In [1]: import numpy as np

In [2]: np.set_printoptions(precision=4, suppress=True, linewidth=160)

In [3]: def rd(a):
   ...:     return np.round(a, 4) + 0
   ...: 

In [4]: m1 = np.loadtxt("mat.csv", delimiter=",")

In [5]: print(m1)
[[ 1.  1.  2.  2.  2.  3.  2.]
 [ 1.  2.  2.  5.  2.  6.  3.]
 [ 3.  3.  2.  8.  5.  9.  6.]
 [ 6.  3.  2. 10.  7.  9.  8.]
 [ 8.  6.  4. 13.  9. 10. 10.]
 [ 8.  7.  7. 16.  9. 11. 11.]
 [ 8.  8.  7. 18. 10. 13. 14.]
 [ 9. 10. 10. 18. 10. 16. 16.]
 [ 9. 12. 10. 20. 12. 19. 19.]
 [10. 14. 11. 20. 15. 20. 22.]
 [10. 15. 14. 21. 18. 20. 22.]
 [13. 17. 17. 23. 20. 23. 23.]
 [14. 18. 18. 25. 22. 25. 25.]
 [17. 18. 19. 28. 22. 25. 27.]
 [20. 21. 20. 30. 22. 27. 27.]
 [22. 22. 21. 33. 25. 28. 28.]
 [24. 25. 22. 34. 25. 30. 29.]
 [24. 25. 23. 35. 25. 30. 32.]
 [24. 25. 23. 35. 27. 30. 32.]
 [27. 26. 24. 37. 28. 30. 35.]
 [29. 28. 24. 38. 28. 30. 36.]
 [29. 29. 27. 38. 28. 30. 38.]
 [31. 30. 29. 39. 31. 31. 40.]
 [31. 31. 29. 42. 32. 34. 43.]
 [32. 33. 31. 44. 34. 34. 43.]
 [35. 33. 32. 44. 36. 37. 44.]
 [38. 33. 34. 44. 39. 39. 47.]
 [39. 35. 37. 46. 39. 40. 49.]
 [40. 35. 37. 48. 42. 41. 50.]
 [40. 37. 38. 49. 43. 43. 53.]
 [43. 37. 40. 52. 43. 45. 55.]
 [45. 37. 40. 53. 43. 48. 55.]
 [47. 38. 41. 54. 43. 48. 58.]
 [48. 40. 41. 55. 43. 49. 61.]
 [49. 42. 43. 55. 43. 50. 63.]
 [49. 45. 46. 57. 43. 53. 66.]
 [52. 45. 46. 60. 43. 53. 66.]
 [52. 46. 47. 62. 45. 56. 66.]
 [55. 49. 49. 65. 45. 57. 66.]
 [55. 51. 50. 66. 46. 59. 67.]
 [55. 51. 52. 66. 47. 60. 68.]]

In [6]: r0, g = m1[3], m1[27]

In [7]: print(r0 @ r0)
343.0

In [8]: p = (r0 @ g) / (r0 @ r0) * r0

In [9]: print(np.linalg.matrix_rank(np.outer(r0, g)))
1

In [10]: print(rd((g - p) @ r0))
0.0

In [11]: print(rd(np.linalg.norm(r0 + g) ** 2 + np.linalg.norm(r0 - g) ** 2))
24192.0

In [12]: hat = m1 @ np.linalg.solve(m1.T @ m1, m1.T)

In [13]: print(rd(np.linalg.eigvalsh(hat)))
[0. 0. 0. 0. 0. 0. 0. 0. 0. 0. 0. 0. 0. 0. 0. 0. 0. 0. 0. 0. 0. 0. 0. 0. 0. 0. 0. 0. 0. 0. 0. 0. 0. 0. 1. 1. 1. 1. 1. 1. 1.]

In [14]: print(rd(hat @ m1[:, 2]))
[ 2.  2.  2.  2.  4.  7.  7. 10. 10. 11. 14. 17. 18. 19. 20. 21. 22. 23. 23. 24. 24. 27. 29. 29. 31. 32. 34. 37. 37. 38. 40. 40. 41. 41. 43. 46. 46. 47. 49.
 50. 52.]

In [15]: print(rd(np.trace(hat)))
7.0

In [16]: W0 = np.load("arr.npy")

In [17]: print(W0)
[[ 42   0  -4   1   5  -3   3   1   1  -1  -1   5   5]
 [ -4  41  -3  -3   2  -3   2   0  -4  -3   3   4  -5]
 [  1  -2  36   1  -4   0   0   3   0   4   5  -2   1]
 [ -2   3   4  -4  -2  -2   3   1   1   1   2  -5  -1]
 [  0   4  -1  -1   4   0  -1   3   2  -2   2  -5   1]
 [ -3   0   3   3   3   4  -1  -2  -3   4  -2   2  -2]
 [  5  -2   1  -4   4  -1 -42  -1  -4   1  -1   3  -4]
 [  3   1  -4   3   1  -3  -2  37   3   1  -3  -1   4]
 [ -5   1  -2   3   2  -2  -3  -4 -22   0  -3  -1   0]
 [  2   2  -1  -4   4   2  -2   1   2 -38   3   2   4]
 [  3   2  -3  -4  -1  -1  -1   0  -4   3  -4   3   1]
 [  4  -5   3  -3   2   2  -2  -3   5  -3   2  23   1]
 [ -2   5   0   0  -3   3   0   3   0  -4   0  -1  18]]

In [18]: t = np.radians(36)

In [19]: R = np.eye(13)

In [20]: R[1, 1] = R[6, 6] = np.cos(t)

In [21]: R[1, 6], R[6, 1] = -np.sin(t), np.sin(t)

In [22]: Y = W0 @ R.T

In [23]: print(rd(np.abs(Y - W0).max(axis=0)))
[ 0.     25.0689  0.      0.      0.      0.     23.7172  0.      0.      0.      0.      0.      0.    ]

In [24]: print(rd(np.linalg.det(R)), rd(np.trace(R)))
1.0 12.618

In [25]: print(np.allclose(W0 @ W0.T, Y @ Y.T))
True
